>>> import numpy as np
>>> import numpy.linalg as la
>>> np.set_printoptions(suppress=True, linewidth=100)
>>> def tidy(a):
...     return np.round(a, 3) + 0
... 
>>> K = np.loadtxt("w.csv", delimiter=",")
>>> print(tidy(K))
[[0.5   0.    0.    0.    0.5   0.   ]
 [0.    0.5   0.5   0.    0.    0.   ]
 [0.167 0.167 0.167 0.167 0.167 0.167]
 [0.    0.    0.    0.5   0.5   0.   ]
 [0.25  0.25  0.    0.    0.5   0.   ]
 [0.333 0.    0.    0.333 0.    0.333]]
>>> r0 = np.array([-3, 0])
>>> print(np.polyval(r0, K[0]))
[-1.5  0.   0.   0.  -1.5  0. ]
>>> print(tidy(np.correlate(K[0], K[5], "full")))
[0.167 0.    0.167 0.    0.167 0.167 0.167 0.    0.    0.167 0.   ]
>>> x = np.array([0, -2, 0, 0, -3, -1])
>>> y = K @ x
>>> print(tidy(y))
[-1.5   -1.    -1.    -1.5   -2.    -0.333]
>>> print(tidy(la.solve(K.T, K[0])))
[1. 0. 0. 0. 0. 0.]
>>> print(tidy(la.solve(K, K[:, 5])))
[0. 0. 0. 0. 0. 1.]
>>> rng = np.random.default_rng(805892)
>>> labels = rng.integers(0, 3, 9)
>>> F = np.array([[0, 0, -2, 2, 3, 2, 3, 3, 2],
...     [-1, -2, 0, -1, 1, -1, 1, 3, 3],
...     [0, -1, -2, -3, -1, 0, -2, 1, 0],
...     [0, -3, 0, -1, -3, -2, 2, 2, 0],
...     [3, 2, 0, 0, 3, -1, 2, 2, 2],
...     [-3, 2, -3, 2, -1, 3, -2, 1, -3],
...     [2, 2, 3, -3, -2, 0, -3, 0, 1],
...     [-2, 1, -1, 2, -2, 0, -2, 1, -3],
...     [-3, -1, 2, -3, 2, 3, -1, 2, -3]]) * (labels[:, None] == labels)
>>> print(F)
[[ 0  0  0  0  3  0  0  0  2]
 [ 0 -2  0 -1  0 -1  0  3  0]
 [ 0  0 -2  0  0  0 -2  0  0]
 [ 0 -3  0 -1  0 -2  0  2  0]
 [ 3  0  0  0  3  0  0  0  2]
 [ 0  2  0  2  0  3  0  1  0]
 [ 0  0  3  0  0  0 -3  0  0]
 [ 0  1  0  2  0  0  0  1  0]
 [-3  0  0  0  2  0  0  0 -3]]
>>> A2 = la.inv(F)
>>> print(tidy(la.slogdet(F)[0]))
-1.0
>>> print(tidy(la.cond(F)))
11.482
>>> print(np.allclose(A2, F.T))
False
>>> print(tidy(F @ A2))
[[1. 0. 0. 0. 0. 0. 0. 0. 0.]
 [0. 1. 0. 0. 0. 0. 0. 0. 0.]
 [0. 0. 1. 0. 0. 0. 0. 0. 0.]
 [0. 0. 0. 1. 0. 0. 0. 0. 0.]
 [0. 0. 0. 0. 1. 0. 0. 0. 0.]
 [0. 0. 0. 0. 0. 1. 0. 0. 0.]
 [0. 0. 0. 0. 0. 0. 1. 0. 0.]
 [0. 0. 0. 0. 0. 0. 0. 1. 0.]
 [0. 0. 0. 0. 0. 0. 0. 0. 1.]]
>>> print(tidy(la.det(F) * la.det(A2)))
1.0
>>> labels = rng.permutation(9)
>>> print(labels)
[3 2 1 7 4 6 8 5 0]
>>> A2 = F[labels][:, labels]
>>> print(tidy(np.sort(np.abs(la.eigvals(A2)))))
[0.595 2.822 2.822 2.89  2.89  3.464 3.464 4.228 4.896]
>>> r0, v = F[3], F[0]
>>> print(r0 @ r0)
18
>>> p = (r0 @ v) / (r0 @ r0) * r0
>>> print((v - p) @ r0)
0.0
>>> print(tidy(la.norm(r0 + v) ** 2 + la.norm(r0 - v) ** 2))
62.0
>>> print(np.outer(r0, v))
[[ 0  0  0  0  0  0  0  0  0]
 [ 0  0  0  0 -9  0  0  0 -6]
 [ 0  0  0  0  0  0  0  0  0]
 [ 0  0  0  0 -3  0  0  0 -2]
 [ 0  0  0  0  0  0  0  0  0]
 [ 0  0  0  0 -6  0  0  0 -4]
 [ 0  0  0  0  0  0  0  0  0]
 [ 0  0  0  0  6  0  0  0  4]
 [ 0  0  0  0  0  0  0  0  0]]
>>> r0 = np.array([-1, 3, 0, 0, -2, -3, -2, -3, -1])
>>> A2 = F + np.outer(r0, np.eye(9)[3])
>>> print(tidy(la.det(A2) / la.det(F)), tidy(1 + la.solve(F, r0)[3]))
-2.429 -2.429
>>> print(A2)
[[ 0.  0.  0. -1.  3.  0.  0.  0.  2.]
 [ 0. -2.  0.  2.  0. -1.  0.  3.  0.]
 [ 0.  0. -2.  0.  0.  0. -2.  0.  0.]
 [ 0. -3.  0. -1.  0. -2.  0.  2.  0.]
 [ 3.  0.  0. -2.  3.  0.  0.  0.  2.]
 [ 0.  2.  0. -1.  0.  3.  0.  1.  0.]
 [ 0.  0.  3. -2.  0.  0. -3.  0.  0.]
 [ 0.  1.  0. -1.  0.  0.  0.  1.  0.]
 [-3.  0.  0. -1.  2.  0.  0.  0. -3.]]
>>> x = np.array([3, 1, 3, 1, 2, -3, 1, 1, 0])
>>> h = np.maximum(A2 @ x, 0)
>>> print(tidy(np.tanh(A2 @ x)))
[ 1.     1.    -1.     0.999  1.    -1.     0.999  0.762 -1.   ]
>>> print(np.flatnonzero(h > 1e-9))
[0 1 3 4 6 7]
>>> print(np.maximum(A2 @ x, 0) - np.maximum(-A2 @ x, 0))
[ 5.  6. -8.  4. 13. -7.  4.  1. -6.]
>>> print(h)
[ 5.  6.  0.  4. 13.  0.  4.  1.  0.]
>>> data = np.array([[0, -2, 0, -3, -3, 1],
...     [0, 0, 2, 2, 3, -2],
...     [0, 0, 0, 2, 0, 1],
...     [0, 0, 0, 0, 0, 1],
...     [0, 0, 0, 0, 0, 3],
...     [0, 0, 0, 0, 0, 0]])
>>> U, s, Vh = la.svd(data)
>>> print(np.argmax(s[:-1] / (s[1:] + 1e-6)) + 1)
4
>>> print(tidy(s))
[6.402 3.522 1.944 1.353 0.    0.   ]
>>> A2 = U[:, :4] @ np.diag(s[:4]) @ Vh[:4]
>>> print(tidy(A2))
[[ 0. -2.  0. -3. -3.  1.]
 [ 0.  0.  2.  2.  3. -2.]
 [ 0.  0.  0.  2.  0.  1.]
 [ 0.  0.  0.  0.  0.  1.]
 [ 0.  0.  0.  0.  0.  3.]
 [ 0.  0.  0.  0.  0.  0.]]
>>> print(tidy(np.abs(data - A2).max()))
0.0
